$ ipython --no-banner

In [1]: import numpy as np

In [2]: np.set_printoptions(suppress=True, linewidth=140)

In [3]: rng = np.random.default_rng(32)

In [4]: E = np.eye(5, dtype=int)[rng.permutation(5)]

In [5]: print(E)
[[0 0 1 0 0]
 [1 0 0 0 0]
 [0 1 0 0 0]
 [0 0 0 1 0]
 [0 0 0 0 1]]

In [6]: (E - E.T) / 2
Out[6]: 
array([[ 0. , -0.5,  0.5,  0. ,  0. ],
       [ 0.5,  0. , -0.5,  0. ,  0. ],
       [-0.5,  0.5,  0. ,  0. ,  0. ],
       [ 0. ,  0. ,  0. ,  0. ,  0. ],
       [ 0. ,  0. ,  0. ,  0. ,  0. ]])

In [7]: (E + E.T) / 2
Out[7]: 
array([[0. , 0.5, 0.5, 0. , 0. ],
       [0.5, 0. , 0.5, 0. , 0. ],
       [0.5, 0.5, 0. , 0. , 0. ],
       [0. , 0. , 0. , 1. , 0. ],
       [0. , 0. , 0. , 0. , 1. ]])

In [8]: E @ E
Out[8]: 
array([[0, 1, 0, 0, 0],
       [0, 0, 1, 0, 0],
       [1, 0, 0, 0, 0],
       [0, 0, 0, 1, 0],
       [0, 0, 0, 0, 1]])

In [9]: np.trace(E)
Out[9]: np.int64(2)

In [10]: F = np.loadtxt("case3.csv", delimiter=",")

In [11]: F
Out[11]: 
array([[ -7.,  -8.,   3.,   1.,   4.,   2.],
       [ -1.,  -7.,   6.,  -1.,  -1.,  -2.],
       [ -2.,  -7.,   3.,   2.,  -1.,   4.],
       [  2.,   4.,   2.,  -5.,   1., -10.],
       [ -4.,   2.,  -2.,  -1.,   5.,  -2.],
       [  3.,   1.,   2.,  -2.,  -2.,  -4.],
       [ -9.,   0.,  -3.,   0.,   9.,   0.],
       [  5.,  10.,  -7.,   1.,  -2.,   2.],
       [ 11.,   2.,   3.,  -1., -10.,  -2.],
       [  1.,  -4.,  -1.,   5.,  -4.,  10.],
       [  2.,   0.,  -2.,   3.,  -3.,   6.],
       [  5.,   8.,  -9.,   5.,  -4.,  10.],
       [ -5.,   1.,  -6.,   4.,   4.,   8.],
       [  0.,   0.,   0.,   0.,   0.,   0.],
       [ -5.,  -8.,   9.,  -5.,   4., -10.],
       [ 13.,   5.,   4.,  -4., -10.,  -8.]])

In [12]: np.unique(F.round(6), axis=0).shape
Out[12]: (16, 6)

In [13]: round(np.trace(np.linalg.pinv(F) @ F), 2)
Out[13]: np.float64(3.0)

In [14]: np.linalg.lstsq(F[:-1].T, F[-1])[2]
Out[14]: np.int32(3)

In [15]: np.abs(np.diag(np.linalg.qr(F)[1])) > 1e-9
Out[15]: array([ True,  True,  True, False, False, False])

In [16]: np.linalg.inv(F)
LinAlgError: Last 2 dimensions of the array must be square


In [17]: print(np.round(F @ np.linalg.pinv(F) @ F, 2) + 0)
[[ -7.  -8.   3.   1.   4.   2.]
 [ -1.  -7.   6.  -1.  -1.  -2.]
 [ -2.  -7.   3.   2.  -1.   4.]
 [  2.   4.   2.  -5.   1. -10.]
 [ -4.   2.  -2.  -1.   5.  -2.]
 [  3.   1.   2.  -2.  -2.  -4.]
 [ -9.   0.  -3.   0.   9.   0.]
 [  5.  10.  -7.   1.  -2.   2.]
 [ 11.   2.   3.  -1. -10.  -2.]
 [  1.  -4.  -1.   5.  -4.  10.]
 [  2.   0.  -2.   3.  -3.   6.]
 [  5.   8.  -9.   5.  -4.  10.]
 [ -5.   1.  -6.   4.   4.   8.]
 [  0.   0.   0.   0.   0.   0.]
 [ -5.  -8.   9.  -5.   4. -10.]
 [ 13.   5.   4.  -4. -10.  -8.]]

In [18]: Z = F[[11, 8]].astype(float)

In [19]: for _ in range(7):
    ...:     z = np.linalg.norm(F[:, None] - Z, axis=-1).argmin(axis=1)
    ...:     Z = np.array([F[z == j].mean(axis=0) for j in range(2)])
    ...: 

In [20]: z
Out[20]: array([1, 1, 1, 1, 0, 1, 0, 0, 1, 0, 0, 0, 0, 1, 1, 1])

In [21]: np.round(Z[1] - Z[0], 2)
Out[21]: array([ 2.27, -4.43,  7.84, -4.1 , -2.38, -8.19])

In [22]: np.abs(Z[1] - Z[0]).argmax()
Out[22]: np.int64(5)

In [23]: np.bincount(z)
Out[23]: array([7, 9])

In [24]: Z.round(2)
Out[24]: 
array([[-0.71,  2.43, -4.29,  2.43,  0.71,  4.86],
       [ 1.56, -2.  ,  3.56, -1.67, -1.67, -3.33]])

In [25]: G = F.T @ F

In [26]: np.round(np.linalg.svd(F, compute_uv=False) ** 2, 2) + 0
Out[26]: array([1110.14, 1013.1 ,  420.77,    0.  ,    0.  ,    0.  ])

In [27]: np.diag(G)
Out[27]: array([559., 457., 352., 154., 406., 616.])

In [28]: np.allclose(G, G.T)
Out[28]: True

In [29]: np.round(np.linalg.eigvalsh(G)[::-1], 2) + 0
Out[29]: array([1110.14, 1013.1 ,  420.77,    0.  ,    0.  ,    0.  ])

In [30]: np.linalg.matrix_rank(G)
Out[30]: np.int64(3)

In [31]: np.round(np.linalg.norm(F, 2) / np.linalg.norm(F), 2)
Out[31]: np.float64(0.66)

In [32]: np.argsort(-np.linalg.norm(F, axis=0).round(6), kind="stable")[:3]
Out[32]: array([5, 0, 1])

In [33]: print(np.linalg.cond(F) > 100)
True

In [34]: np.linalg.matrix_rank(F, rtol=0.1)
Out[34]: np.int64(3)

In [35]: dist = np.linalg.norm(F[:, None] - F[None], axis=-1)

In [36]: np.flatnonzero(dist[0] < dist.mean() / 2)
Out[36]: array([0, 2])

In [37]: dist[:5, :5].round(2)
Out[37]: 
array([[ 0.  ,  9.54,  7.48, 20.37, 12.45],
       [ 9.54,  0.  ,  7.42, 15.17, 13.78],
       [ 7.48,  7.42,  0.  , 19.67, 13.82],
       [20.37, 15.17, 19.67,  0.  , 12.33],
       [12.45, 13.78, 13.82, 12.33,  0.  ]])

In [38]: dist[0].round(6).argsort(kind="stable")[:4]
Out[38]: array([0, 2, 1, 6])

In [39]: dist.mean(axis=1).argmax()
Out[39]: np.int64(15)

In [40]: (dist + 1e9 * np.eye(16)).round(6).argmin(axis=1)
Out[40]: array([ 2,  2,  1,  5,  6, 13,  4, 11, 15, 10,  9,  7, 10,  5,  1,  8])

In [41]: Y = np.array([[5, 4, 1, 1, 3, 3],
    ...:     [5, 0, 2, 3, 1, 0],
    ...:     [0, 0, 2, 0, 5, 0],
    ...:     [4, 1, 0, 1, 2, 3],
    ...:     [0, 0, 2, 1, 2, 3]])

In [42]: m1 = Y.T @ Y

In [43]: m1
Out[43]: 
array([[66, 24, 15, 24, 28, 27],
       [24, 17,  4,  5, 14, 15],
       [15,  4, 13,  9, 19,  9],
       [24,  5,  9, 12, 10,  9],
       [28, 14, 19, 10, 43, 21],
       [27, 15,  9,  9, 21, 27]])

In [44]: np.linalg.lstsq(m1[:-1].T, m1[-1])[2]
Out[44]: np.int32(5)

In [45]: np.unique(m1.round(6), axis=0).shape
Out[45]: (6, 6)

In [46]: print(np.abs(np.diag(np.linalg.qr(m1)[1])) > 1e-9)
[ True  True  True  True  True False]

In [47]: print(np.allclose(m1[:-1].T @ np.linalg.lstsq(m1[:-1].T, m1[-1])[0], m1[-1]))
True

In [48]: round(float(np.trace(np.linalg.pinv(m1) @ m1)), 2)
Out[48]: 5.0

In [49]: (m1 + m1.T) / 2
Out[49]: 
array([[66., 24., 15., 24., 28., 27.],
       [24., 17.,  4.,  5., 14., 15.],
       [15.,  4., 13.,  9., 19.,  9.],
       [24.,  5.,  9., 12., 10.,  9.],
       [28., 14., 19., 10., 43., 21.],
       [27., 15.,  9.,  9., 21., 27.]])

In [50]: np.round(np.linalg.det(m1), 2)
Out[50]: np.float64(-0.0)

In [51]: K = np.load("x.npy")

In [52]: K.round(2) + 0
Out[52]: 
array([[ 0.  , -1.55,  0.02, -1.51, -1.5 ,  0.  , -0.04,  0.02],
       [-0.04,  1.  ,  0.05,  0.93,  0.96, -0.08,  0.06,  0.04],
       [ 0.06,  0.72,  0.01,  0.7 ,  0.78, -0.01, -0.08,  0.03],
       [-0.01,  2.09,  0.03,  2.05,  2.05,  0.08, -0.02, -0.01],
       [-0.07, -2.31,  0.01, -2.28, -2.23, -0.03,  0.11,  0.  ],
       [-0.05,  0.93, -0.08,  0.96,  0.93,  0.01, -0.02,  0.02],
       [ 0.05, -1.08,  0.02, -0.96, -0.99,  0.01, -0.02, -0.04],
       [-0.02, -1.86,  0.09, -1.87, -1.83, -0.01,  0.03, -0.06],
       [-0.05,  3.31,  0.08,  3.38,  3.33,  0.02, -0.04, -0.04],
       [ 0.03,  0.  ,  0.03, -0.07, -0.02,  0.06,  0.  , -0.03],
       [ 0.04, -0.18,  0.02, -0.13, -0.16,  0.03, -0.04,  0.  ],
       [-0.05, -1.98,  0.  , -2.04, -2.13,  0.  , -0.07,  0.01],
       [ 0.08,  2.  , -0.09,  1.88,  1.99,  0.07, -0.09, -0.01],
       [ 0.05,  0.26, -0.07,  0.19,  0.22, -0.01,  0.03, -0.07],
       [ 0.  ,  3.52,  0.01,  3.57,  3.61,  0.  ,  0.07,  0.02],
       [-0.01,  1.14, -0.03,  1.05,  1.13, -0.06,  0.  ,  0.08],
       [ 0.04, -0.81,  0.  , -0.71, -0.86,  0.05, -0.04, -0.09],
       [-0.02, -0.11, -0.01, -0.05, -0.02, -0.04,  0.03, -0.04],
       [ 0.06,  2.93,  0.02,  2.86,  2.94,  0.  ,  0.14, -0.02],
       [-0.04, -4.11,  0.04, -4.15, -4.03,  0.01, -0.06, -0.01],
       [-0.04,  2.72,  0.04,  2.7 ,  2.68, -0.03, -0.03, -0.09],
       [-0.03, -1.98,  0.05, -2.03, -1.96,  0.05,  0.01,  0.  ],
       [-0.08,  4.32, -0.02,  4.24,  4.21,  0.02, -0.09, -0.02],
       [-0.06,  1.19, -0.02,  1.23,  1.22,  0.05,  0.  , -0.02],
       [-0.02,  1.58,  0.02,  1.55,  1.56, -0.04,  0.  , -0.02],
       [ 0.08,  1.37,  0.1 ,  1.37,  1.42, -0.01,  0.  ,  0.03],
       [ 0.01,  1.14, -0.01,  1.08,  1.22,  0.  , -0.05, -0.02],
       [ 0.07,  0.93, -0.05,  0.9 ,  0.9 ,  0.02, -0.03, -0.13],
       [ 0.01,  3.34,  0.  ,  3.25,  3.26, -0.04, -0.01, -0.06],
       [-0.03, -3.29,  0.  , -3.18, -3.22, -0.1 , -0.1 , -0.06],
       [-0.02,  3.18,  0.06,  3.18,  3.21,  0.05,  0.06, -0.02],
       [ 0.01, -0.61,  0.  , -0.58, -0.56,  0.08, -0.05,  0.  ]])

In [53]: Y = np.c_[K[:, :5] @ np.array([[2, 1, -1, -1, 2],
    ...:     [1, 0, 1, 0, 1],
    ...:     [-2, -2, 1, 1, -2],
    ...:     [2, -1, 1, -2, -1],
    ...:     [-1, -2, 1, -1, -1]]), np.array([2, 4, 2, 3, 4, 4, 0, 3, 0, 1, 0, 5, 6, 0, 9, 6, 4, 7, 0, 5, 9, 0, 4, 3, 8, 5, 9, 6, 9, 6, 4, 7])]

In [54]: print(Y.round(2))
[[ -3.11   4.48  -4.54   4.55   1.43   2.  ]
 [  1.73  -3.     2.99  -2.74  -1.08   4.  ]
 [  1.44  -2.24   2.16  -2.24  -0.67   2.  ]
 [  4.07  -6.22   6.22  -6.12  -2.09   3.  ]
 [ -4.78   6.66  -6.74   6.87   2.06   4.  ]
 [  1.97  -2.71   2.78  -2.88  -0.9    4.  ]
 [ -1.96   2.94  -3.06   2.88   0.92   0.  ]
 [ -3.99   5.33  -5.45   5.68   1.62   3.  ]
 [  6.49 -10.26  10.16  -9.97  -3.66   0.  ]
 [ -0.12   0.07  -0.09   0.16   0.08   1.  ]
 [ -0.25   0.45  -0.49   0.41   0.15   0.  ]
 [ -4.01   6.26  -6.1    6.25   2.1    5.  ]
 [  4.11  -5.6    5.7   -5.92  -1.53   6.  ]
 [  0.69  -0.43   0.55  -0.73   0.11   0.  ]
 [  7.03 -10.82  10.72 -10.74  -3.69   9.  ]
 [  2.13  -3.27   3.3   -3.24  -1.01   6.  ]
 [ -1.31   2.45  -2.41   2.24   0.82   4.  ]
 [ -0.21   0.09  -0.17   0.13  -0.05   7.  ]
 [  5.77  -8.72   8.69  -8.68  -2.8    0.  ]
 [ -8.54  12.08 -12.2   12.41   3.9    5.  ]
 [  5.27  -8.17   8.17  -7.99  -2.82   9.  ]
 [ -4.22   5.82  -5.89   6.1    1.86   0.  ]
 [  8.47 -12.69  12.83 -12.62  -4.24   4.  ]
 [  2.36  -3.69   3.68  -3.65  -1.34   3.  ]
 [  3.03  -4.74   4.74  -4.62  -1.62   8.  ]
 [  2.63  -4.34   4.19  -4.12  -1.47   5.  ]
 [  2.12  -3.5    3.43  -3.41  -1.12   9.  ]
 [  2.09  -2.51   2.6   -2.82  -0.61   6.  ]
 [  6.61  -9.76   9.84  -9.78  -3.15   9.  ]
 [ -6.48   9.59  -9.66   9.6    3.06   6.  ]
 [  6.17  -9.74   9.65  -9.5   -3.38   4.  ]
 [ -1.18   1.7   -1.75   1.7    0.55   7.  ]]

In [55]: np.linalg.matrix_rank(np.c_[K, Y])
Out[55]: np.int64(9)

In [56]: np.round(np.linalg.norm(Y - K @ np.linalg.lstsq(K, Y)[0], axis=0), 2) + 0
Out[56]: array([ 0.  ,  0.  ,  0.  ,  0.  ,  0.  , 19.49])
